In [1]: import numpy as np

In [2]: np.set_printoptions(precision=3, suppress=True, linewidth=100, legacy="1.25")

In [3]: tidy = lambda a: np.round(a, 3) + 0

In [4]: rng = np.random.default_rng(664)

In [5]: m1 = rng.normal(size=(12, 5)) + 3 * np.array([3, 0, -1, 2, 2])

In [6]: tidy(m1)
Out[6]: 
array([[ 8.905,  0.567, -4.415,  5.183,  4.487],
       [ 6.995, -1.162, -1.636,  6.363,  6.175],
       [ 9.58 , -0.273, -4.711,  7.448,  5.261],
       [11.112,  1.362, -4.594,  4.956,  5.393],
       [ 8.61 ,  0.152, -3.614,  6.678,  3.95 ],
       [ 9.38 ,  1.174, -3.628,  5.758,  4.795],
       [ 8.63 ,  0.761, -3.952,  6.496,  8.435],
       [10.491,  0.493, -3.077,  6.106,  6.186],
       [ 8.964, -0.213, -3.282,  6.078,  5.987],
       [ 8.537,  1.513, -1.691,  7.142,  6.885],
       [ 9.445,  0.167, -2.155,  5.713,  7.312],
       [ 7.403, -1.05 , -1.427,  5.95 ,  5.71 ]])

In [7]: gram = np.cov(m1, rowvar=False)

In [8]: np.argsort(-m1.std(axis=0).round(6), kind="stable")
Out[8]: array([4, 2, 0, 1, 3])

In [9]: tidy(m1.std(axis=0))
Out[9]: array([1.097, 0.83 , 1.14 , 0.699, 1.2  ])

In [10]: tidy(np.median(m1, axis=0))
Out[10]: array([ 8.934,  0.33 , -3.448,  6.092,  5.848])

In [11]: Ac = (m1 - m1.mean(axis=0)) / m1.std(axis=0)

In [12]: tidy(Ac.std(axis=0))
Out[12]: array([1., 1., 1., 1., 1.])

In [13]: np.argwhere(np.abs(Ac) > 2)
Out[13]: array([[6, 4]])

In [14]: coef = np.linalg.lstsq(np.delete(Ac, 0, axis=1), Ac[:, 0])[0]

In [15]: tidy(1 - np.var(Ac[:, 0] - np.delete(Ac, 0, axis=1) @ coef))
Out[15]: 0.599
